% ipython --no-banner

In [1]: import numpy as np

In [2]: np.set_printoptions(suppress=True, linewidth=100)

In [3]: W0 = np.load("test1.npy")

In [4]: W0
Out[4]: 
array([[2, 2, 1, 3, 1, 1, 2, 0, 3, 2],
       [2, 2, 2, 1, 3, 1, 1, 2, 0, 3],
       [1, 2, 2, 2, 1, 3, 1, 1, 2, 0],
       [3, 1, 2, 2, 2, 1, 3, 1, 1, 2],
       [1, 3, 1, 2, 2, 2, 1, 3, 1, 1],
       [1, 1, 3, 1, 2, 2, 2, 1, 3, 1],
       [2, 1, 1, 3, 1, 2, 2, 2, 1, 3],
       [0, 2, 1, 1, 3, 1, 2, 2, 2, 1],
       [3, 0, 2, 1, 1, 3, 1, 2, 2, 2],
       [2, 3, 0, 2, 1, 1, 3, 1, 2, 2]])

In [5]: [round(float(np.linalg.det(W0[:i, :i])), 2) + 0 for i in range(1, 11)]
Out[5]: [2.0, 0.0, -2.0, -11.0, 0.0, 11.0, -46.0, 156.0, 918.0, 5103.0]

In [6]: np.round(np.linalg.eigvalsh(W0).min(), 3)
Out[6]: np.float64(-4.023)

In [7]: x0 = np.array([1, 2, 2, 1, 0, 1, 0, 2, 0, 2])

In [8]: y = W0 @ x0

In [9]: c, lr = np.zeros(10), 1 / np.linalg.norm(W0, 2) ** 2

In [10]: for i in range(5):
    ...:     c -= lr * W0.T @ (W0 @ c - y)
    ...:     if i % 1 == 0: print(i, round(np.linalg.norm(W0 @ c - y), 3))
    ...: 
0 6.574
1 6.271
2 5.986
3 5.718
4 5.465

In [11]: round(np.linalg.cond(W0), 3)
Out[11]: np.float64(37.069)

In [12]: c.round(3)
Out[12]: array([1.139, 1.091, 0.962, 1.123, 1.118, 1.142, 0.973, 1.151, 0.818, 1.202])

In [13]: m1 = np.load("run0.npy")

In [14]: m1
Out[14]: 
array([[ 20.847, -18.994,  39.192,  18.691, -20.193,  38.564, -40.771,  -0.482],
       [ 20.051, -19.242,  39.504,  20.93 , -20.693,  41.657, -42.04 ,   0.253],
       [ 20.797, -20.083,  41.905,  18.364, -20.182,  39.915, -39.767,   2.882],
       [ 20.808, -20.898,  39.826,  19.985, -19.571,  38.758, -40.933,  -1.759],
       [ 18.824, -20.172,  40.077,  19.952, -20.141,  38.061, -41.338,   0.305],
       [ 20.282, -21.278,  40.666,  18.133, -18.069,  39.357, -39.199,  -0.677],
       [ 20.081, -18.66 ,  40.476,  19.811, -20.487,  39.161, -39.471,   0.654],
       [ 18.922, -20.218,  39.788,  20.482, -20.663,  39.74 , -38.829,   0.26 ],
       [ 20.85 , -19.25 ,  39.905,  20.602, -18.474,  39.28 , -40.093,   0.226],
       [ 19.826, -21.382,  40.862,  19.779, -19.977,  38.884, -40.231,   1.603],
       [ 20.972, -20.995,  39.966,  19.741, -20.874,  39.214, -38.712,  -0.73 ],
       [ 18.788, -21.893,  40.552,  19.36 , -18.323,  40.231, -41.012,   0.384],
       [ 19.219, -20.21 ,  40.148,  19.164, -19.396,  41.612, -40.641,  -0.047],
       [ 20.424, -19.786,  41.557,  20.233, -20.499,  40.552, -40.286,   0.887],
       [ 20.705, -19.971,  39.699,  19.749, -20.584,  40.363, -38.72 ,  -0.085],
       [ 19.677, -18.467,  41.718,  20.85 , -20.613,  40.365, -40.581,  -0.143],
       [ 21.244, -20.564,  40.591,  19.8  , -20.901,  39.811, -38.142,   0.782],
       [ 20.234, -19.496,  40.122,  21.448, -19.081,  38.954, -39.028,  -1.105],
       [ 18.851, -21.118,  38.957,  20.218, -20.066,  38.084, -39.232,  -1.211],
       [ 19.643, -19.874,  39.952,  20.883, -20.121,  40.379, -40.673,  -0.203],
       [ 20.049, -18.82 ,  40.128,  18.611, -19.442,  39.425, -39.748,  -1.412],
       [ 19.017, -19.903,  40.331,  20.366, -20.79 ,  39.607, -38.27 ,  -0.263],
       [ 21.401, -20.626,  39.797,  20.481, -20.103,  39.522, -40.831,  -0.833],
       [ 18.258, -21.205,  39.789,  19.716, -20.64 ,  39.855, -39.619,  -0.258],
       [ 20.583, -19.245,  38.705,  18.835, -19.2  ,  40.211, -39.362,   1.584],
       [ 21.094, -19.189,  39.457,  20.81 , -21.281,  39.883, -40.515,   0.027],
       [ 19.376, -21.914,  41.043,  19.162, -19.075,  38.767, -41.343,  -0.605],
       [ 19.526, -19.807,  39.632,  19.299, -18.299,  41.286, -40.397,  -0.613]])

In [15]: idx = m1[:, 2] > np.median(m1[:, 2])

In [16]: u = m1[idx].mean(axis=0) - m1[~idx].mean(axis=0)

In [17]: idx.astype(int)
Out[17]: array([0, 0, 1, 0, 1, 1, 1, 0, 0, 1, 0, 1, 1, 1, 0, 1, 1, 1, 0, 0, 1, 1, 0, 0, 0, 0, 1, 0])

In [18]: np.argsort(-np.abs(u).round(6), kind="stable")
Out[18]: array([2, 7, 3, 0, 4, 5, 1, 6])

In [19]: ((m1 - m1.mean(axis=0)) @ u > 0).astype(int)
Out[19]: array([0, 0, 1, 0, 1, 1, 1, 0, 0, 1, 0, 1, 1, 1, 0, 1, 1, 0, 0, 0, 0, 1, 0, 1, 0, 0, 1, 0])
